$ python3 -q
>>> import numpy as np
>>> import numpy.linalg as la
>>> np.set_printoptions(precision=2, suppress=True, linewidth=160)
>>> M = np.diag(10 * np.array([1, -8, 3, 6, -5])) + np.array([[-6, 1, 1, 3, -9],
...     [-1, 2, 9, -4, -5],
...     [-9, 0, 4, -7, 8],
...     [8, -3, 4, 4, -7],
...     [2, 2, 0, -3, -1]])
>>> M
array([[  4,   1,   1,   3,  -9],
       [ -1, -78,   9,  -4,  -5],
       [ -9,   0,  34,  -7,   8],
       [  8,  -3,   4,  64,  -7],
       [  2,   2,   0,  -3, -51]])
>>> x = np.array([0, 0, -5, 4, -5])
>>> y = M @ x
>>> y
array([  52,  -36, -238,  271,  243])
>>> np.round(la.solve(M, 2 * y), 2) + 0
array([  0.,   0., -10.,   8., -10.])
>>> np.round(la.solve(M, M[:, 2]), 2) + 0
array([0., 0., 1., 0., 0.])
>>> np.round(la.solve(M.T, M[2]), 2) + 0
array([0., 0., 1., 0., 0.])
>>> x = np.array([2, -2, 2, 1, 0])
>>> h1 = np.maximum(M @ x, 0)
>>> h1
array([ 11, 168,  43,  94,   0])
>>> M.T @ h1
array([   241, -13375,   3361,   5076,  -1253])
>>> M * (h1 > 1e-9)[:, None]
array([[  4,   1,   1,   3,  -9],
       [ -1, -78,   9,  -4,  -5],
       [ -9,   0,  34,  -7,   8],
       [  8,  -3,   4,  64,  -7],
       [  0,   0,   0,   0,   0]])
>>> W = np.array([[1, 1, 2, 0, -1],
...     [1, 1, 0, 1, -1],
...     [0, -1, 1, -1, 1],
...     [-1, 0, -1, -2, 0],
...     [-2, 1, -1, 1, 1]])
>>> b = np.array([2, 0, 3, 2, 0])
>>> act = np.maximum(M @ W + b, 0)
>>> act
array([[ 22,   0,  18,   0,   0],
       [  0,   0,  19,   0,  83],
       [  0,   0,  18,   0,  51],
       [  0,   0,   0,   0,   0],
       [111,   0,  61,   0,   0]])
>>> W2 = np.array([[0, -2, -2], [-2, -1, -1], [2, 0, -1], [-1, -2, 2], [-2, -2, -1]])
>>> W @ W2
array([[ 4, -1, -4],
       [-1, -3,  0],
       [ 3,  1, -3],
       [ 0,  6, -1],
       [-7, -1,  5]])
>>> act @ W2
array([[  36,  -44,  -62],
       [-128, -166, -102],
       [ -66, -102,  -69],
       [   0,    0,    0],
       [ 122, -222, -283]])
>>> B = np.array([[1, 4], [4, 0], [2, 0], [5, 0], [4, 0]])
>>> np.einsum("ij->j", M)
array([  4, -78,  48,  53, -64])
>>> np.vstack([M, B.T]).shape
(7, 5)
>>> m1 = np.loadtxt("w.csv", delimiter=",")
>>> m1
array([[ 8., -4., -4., -2.,  4.,  2., -2.,  2., -2.,  0., -2.,  2.,  0.],
       [-4.,  8.,  4.,  2., -4., -2.,  2., -2.,  2.,  0.,  2., -2.,  0.],
       [-4.,  4.,  8.,  2., -4., -2.,  2., -2.,  2.,  0.,  2., -2.,  0.],
       [-2.,  2.,  2.,  5., -2., -1.,  1., -1.,  1.,  0.,  1., -1.,  0.],
       [ 4., -4., -4., -2.,  8.,  2., -2.,  2., -2.,  0., -2.,  2.,  0.],
       [ 2., -2., -2., -1.,  2.,  5., -1.,  1., -1.,  0., -1.,  1.,  0.],
       [-2.,  2.,  2.,  1., -2., -1.,  5., -1.,  1.,  0.,  1., -1.,  0.],
       [ 2., -2., -2., -1.,  2.,  1., -1.,  5., -1.,  0., -1.,  1.,  0.],
       [-2.,  2.,  2.,  1., -2., -1.,  1., -1.,  5.,  0.,  1., -1.,  0.],
       [ 0.,  0.,  0.,  0.,  0.,  0.,  0.,  0.,  0.,  4.,  0.,  0.,  0.],
       [-2.,  2.,  2.,  1., -2., -1.,  1., -1.,  1.,  0.,  5., -1.,  0.],
       [ 2., -2., -2., -1.,  2.,  1., -1.,  1., -1.,  0., -1.,  5.,  0.],
       [ 0.,  0.,  0.,  0.,  0.,  0.,  0.,  0.,  0.,  0.,  0.,  0.,  4.]])
>>> # symmetric
>>> rng = np.random.default_rng(72035)
>>> idx = rng.permutation(13)
>>> idx
array([ 8, 12, 10,  5,  2,  1,  0,  9, 11,  6,  7,  3,  4])
>>> B = m1[idx][:, idx]
>>> np.sort(np.abs(la.eigvals(B)))
array([ 4.,  4.,  4.,  4.,  4.,  4.,  4.,  4.,  4.,  4.,  4.,  4., 27.])
>>> w, evecs = la.eigh(m1)
>>> np.unique(w.round(6) + 0, return_counts=True)[1]
array([12,  1])
>>> la.eigvalsh(m1 @ m1)
array([ 16.,  16.,  16.,  16.,  16.,  16.,  16.,  16.,  16.,  16.,  16.,  16., 729.])
>>> la.svd(m1, compute_uv=False)
array([27.,  4.,  4.,  4.,  4.,  4.,  4.,  4.,  4.,  4.,  4.,  4.,  4.])
>>> A = (rng.random((8, 8)) < 0.3) + np.eye(8)
>>> A /= A.sum(axis=1, keepdims=True)
>>> A
array([[0.33, 0.  , 0.  , 0.  , 0.  , 0.33, 0.  , 0.33],
       [0.25, 0.5 , 0.  , 0.  , 0.  , 0.25, 0.  , 0.  ],
       [0.2 , 0.  , 0.4 , 0.  , 0.  , 0.2 , 0.  , 0.2 ],
       [0.  , 0.  , 0.2 , 0.4 , 0.  , 0.2 , 0.2 , 0.  ],
       [0.  , 0.  , 0.  , 0.2 , 0.2 , 0.2 , 0.2 , 0.2 ],
       [0.  , 0.17, 0.17, 0.  , 0.17, 0.33, 0.17, 0.  ],
       [0.  , 0.  , 0.  , 0.  , 0.  , 0.  , 1.  , 0.  ],
       [0.  , 0.25, 0.  , 0.  , 0.  , 0.25, 0.25, 0.25]])
>>> # rows sum to 1
>>> x = np.array([-1, -2, -1, -2, -3, 3, -1, -3])
>>> y = A @ x
>>> b, lr = np.zeros(8), 1 / la.norm(A, 2) ** 2
>>> for i in range(3):
...     b -= lr * A.T @ (A @ b - y)
...     if i % 1 == 0: print(i, round(la.norm(A @ b - y), 2))
... 
0 0.8
1 0.77
2 0.74
>>> round(float(la.cond(A)), 2)
9.97
>>> b
array([-0.26, -0.33, -0.3 , -0.54, -0.28, -0.71, -1.07, -0.66])
>>> blk = np.stack([A, 4 * A, A[::-1]])
>>> np.round(la.det(blk), 2) + 0
array([ 0.  , 40.05,  0.  ])
>>> la.matrix_rank(blk)
array([8, 8, 8])
>>> K = np.load("case8.npy")
>>> K
array([[2., 2., 0., 0., 0., 0., 0., 0., 0.],
       [2., 1., 2., 0., 0., 0., 0., 0., 0.],
       [0., 2., 1., 2., 0., 0., 0., 0., 0.],
       [0., 0., 2., 1., 2., 0., 0., 0., 0.],
       [0., 0., 0., 2., 2., 2., 0., 0., 0.],
       [0., 0., 0., 0., 2., 0., 2., 0., 0.],
       [0., 0., 0., 0., 0., 2., 0., 2., 0.],
       [0., 0., 0., 0., 0., 0., 2., 3., 2.],
       [0., 0., 0., 0., 0., 0., 0., 2., 3.]])
>>> f, g = M[3], M[4]
>>> f @ g
np.int64(175)
>>> pr = (f @ g) / (f @ f) * f
>>> pr
array([ 0.33, -0.12,  0.17,  2.65, -0.29])
>>> round((g - pr) @ f, 2)
np.float64(0.0)
>>> np.outer(f, g)
array([[   16,    16,     0,   -24,  -408],
       [   -6,    -6,     0,     9,   153],
       [    8,     8,     0,   -12,  -204],
       [  128,   128,     0,  -192, -3264],
       [  -14,   -14,     0,    21,   357]])
>>> g - pr
array([  1.67,   2.12,  -0.17,  -5.65, -50.71])
>>> arr = np.load("x.npy")
>>> arr
array([[-2.77, 20.2 , 38.11, 40.33],
       [ 1.41, 18.76, 40.12, 40.14],
       [ 0.88, 19.95, 40.33, 41.09],
       [ 0.99, 19.18, 39.33, 40.46],
       [ 0.77, 19.21, 40.18, 39.52],
       [-0.28, 19.13, 38.65, 39.2 ],
       [-0.3 , 20.23, 38.42, 40.83],
       [-1.26, 19.12, 40.9 , 39.72],
       [-0.36, 18.99, 40.12, 40.95],
       [ 0.13, 18.68, 37.75, 39.68],
       [ 1.84, 21.21, 40.43, 38.54],
       [ 0.49, 19.1 , 40.53, 40.37],
       [ 0.32, 20.11, 40.16, 39.06],
       [-0.81, 19.89, 39.54, 40.48],
       [ 0.48, 20.  , 40.27, 39.92],
       [ 1.81, 20.33, 38.53, 39.26],
       [ 2.28, 21.96, 39.74, 39.54],
       [ 0.32, 20.24, 39.31, 39.81],
       [ 0.93, 19.91, 39.86, 41.86],
       [ 0.13, 19.15, 38.87, 41.17],
       [-0.31, 19.15, 39.32, 40.09],
       [ 0.38, 19.1 , 39.21, 40.99],
       [-0.44, 19.38, 41.88, 39.75],
       [-0.57, 21.04, 38.95, 41.62],
       [-1.07, 20.04, 41.54, 39.52],
       [-0.15, 21.22, 39.38, 41.15],
       [ 0.75, 19.31, 40.03, 40.71],
       [ 0.48, 20.25, 39.9 , 40.13],
       [-2.06, 18.76, 42.02, 39.38],
       [-0.99, 20.31, 40.  , 38.67],
       [-0.02, 19.1 , 38.91, 40.62],
       [ 2.16, 19.02, 39.95, 40.01],
       [ 2.25, 20.51, 41.96, 42.26],
       [-0.25, 20.3 , 39.9 , 41.63],
       [-1.21, 19.57, 39.44, 41.49],
       [-0.43, 19.26, 38.3 , 40.13],
       [ 0.7 , 20.97, 40.06, 40.53],
       [-0.48, 18.64, 40.66, 40.36],
       [-0.89, 20.14, 39.51, 39.37],
       [-1.74, 18.48, 41.12, 39.08],
       [-0.6 , 20.56, 39.6 , 41.6 ],
       [-0.52, 19.02, 40.41, 39.52]])
>>> P = arr @ la.solve(arr.T @ arr, arr.T)
>>> np.round(la.eigvalsh(P), 2) + 0
array([0., 0., 0., 0., 0., 0., 0., 0., 0., 0., 0., 0., 0., 0., 0., 0., 0., 0., 0., 0., 0., 0., 0., 0., 0., 0., 0., 0., 0., 0., 0., 0., 0., 0., 0., 0., 0., 0.,
       1., 1., 1., 1.])
>>> np.allclose(P @ P, P)
True
>>> def softmax(z):
...     e = np.exp(z - z.max(axis=-1, keepdims=True))
...     return e / e.sum(axis=-1, keepdims=True)
... 
>>> np.round(softmax(10 * arr[11]), 2) + 0
array([0.  , 0.  , 0.83, 0.17])
>>> S = arr @ arr.T / np.sqrt(4)
>>> softmax(S)[11] @ arr
array([ 2.25, 20.51, 41.96, 42.26])
>>> blk = np.stack([arr, -1 * arr, arr[::-1]])
>>> blk.shape
(3, 42, 4)
>>> la.matrix_rank(blk)
array([4, 4, 4])
>>> np.einsum("bij,cij->bc", blk, blk)
array([[ 151239.26, -151239.26,  151082.99],
       [-151239.26,  151239.26, -151082.99],
       [ 151082.99, -151082.99,  151239.26]])
>>> la.norm(blk, axis=(1, 2))
array([388.89, 388.89, 388.89])
>>> q, evecs = la.qr(arr[:, :1])[0], la.qr(arr[:, 1:])[0]
>>> sig = la.svd(q.T @ evecs, compute_uv=False)
>>> (sig > 0.9).sum()
np.int64(0)
>>> np.degrees(np.arccos(sig.clip(0, 1)))
array([76.76])
>>> sig
array([0.23])
>>> P = np.triu(np.array([[0, 1, 0, 2, 1],
...     [2, 2, 1, 1, 0],
...     [0, 2, 1, 0, 0],
...     [0, 2, 2, 2, 2],
...     [0, 1, 0, 2, 2]]), 1) + np.eye(5)
>>> B = P @ M @ la.inv(P)
>>> B
array([[  21., -102.,  120.,  184., -468.],
       [  -2.,  -79.,  126.,  136., -274.],
       [  -9.,    9.,   25.,    2.,   13.],
       [  12.,  -11.,   15.,   45., -211.],
       [   2.,    0.,    0.,   -7.,  -39.]])
>>> np.trace(B), np.trace(M)
(np.float64(-27.0), np.int64(-27))
>>> W0 = np.load("mat.npy")
>>> W0
array([[ 1,  0,  0,  0,  7,  2,  1,  0,  0,  0,  0,  5,  0],
       [ 0, 10,  8, 16,  0,  0,  4,  3, 13,  0,  0,  0,  7],
       [ 4,  0,  0,  0,  3,  0, 13,  0,  4,  0,  0,  1,  0],
       [ 0, 10,  0,  6,  5, 11,  0,  3,  0,  0,  5,  5,  0],
       [ 0,  2,  2,  0,  1,  1,  2,  0,  7,  6,  0,  5,  0],
       [ 2,  0,  8,  4,  0,  0, 14,  0, 13,  4,  0,  0,  0],
       [ 1,  0,  7,  6,  0,  0, 12,  0, 12,  2,  0,  0,  0],
       [ 1,  0,  5,  4,  0,  0, 10,  0, 10,  2,  0,  1,  0],
       [ 4,  0,  0,  0, 13,  0,  3,  0,  0,  0,  2,  6,  0],
       [ 0,  4,  0,  0,  5,  5,  0,  0,  0,  0,  0,  5,  0],
       [ 1,  0,  0,  0,  5,  0,  3,  0,  1,  0,  0,  4,  0],
       [ 0,  6,  5, 10,  0,  0,  5,  1, 10,  0,  0,  1,  3],
       [ 0, 14,  2, 16,  0,  7,  0,  5,  7,  0,  0,  2,  7]])
>>> W = np.array([[4, 0, 3, 2],
...     [6, 8, 3, 6],
...     [7, 2, 8, 5],
...     [0, 9, 8, 6],
...     [5, 9, 1, 3],
...     [5, 2, 1, 0],
...     [0, 1, 6, 1],
...     [4, 7, 4, 6],
...     [9, 8, 3, 4],
...     [2, 8, 8, 5],
...     [0, 6, 2, 6],
...     [9, 8, 9, 2],
...     [1, 2, 3, 4]])
>>> b = np.array([3, 6, 7, 4])
>>> act = np.maximum(W0 @ W + b, 0)
>>> (act > 0).mean(axis=0)
array([1., 1., 1., 1.])
>>> (act > 0).astype(int)
array([[1, 1, 1, 1],
       [1, 1, 1, 1],
       [1, 1, 1, 1],
       [1, 1, 1, 1],
       [1, 1, 1, 1],
       [1, 1, 1, 1],
       [1, 1, 1, 1],
       [1, 1, 1, 1],
       [1, 1, 1, 1],
       [1, 1, 1, 1],
       [1, 1, 1, 1],
       [1, 1, 1, 1],
       [1, 1, 1, 1]])
>>> W2 = np.array([[-6, 6], [7, -6], [-8, -5], [9, -4]])
>>> (act @ W2).round(6).argmax(axis=1)
array([0, 0, 0, 0, 0, 0, 0, 0, 0, 0, 0, 0, 0])
>>> W @ W2
array([[ -30,    1],
       [  50,  -51],
       [ -47,  -30],
       [  53, -118],
       [  52,  -41],
       [ -24,   13],
       [ -32,  -40],
       [  47,  -62],
       [  14,  -25],
       [  25,  -96],
       [  80,  -70],
       [ -52,  -47],
       [  20,  -37]])
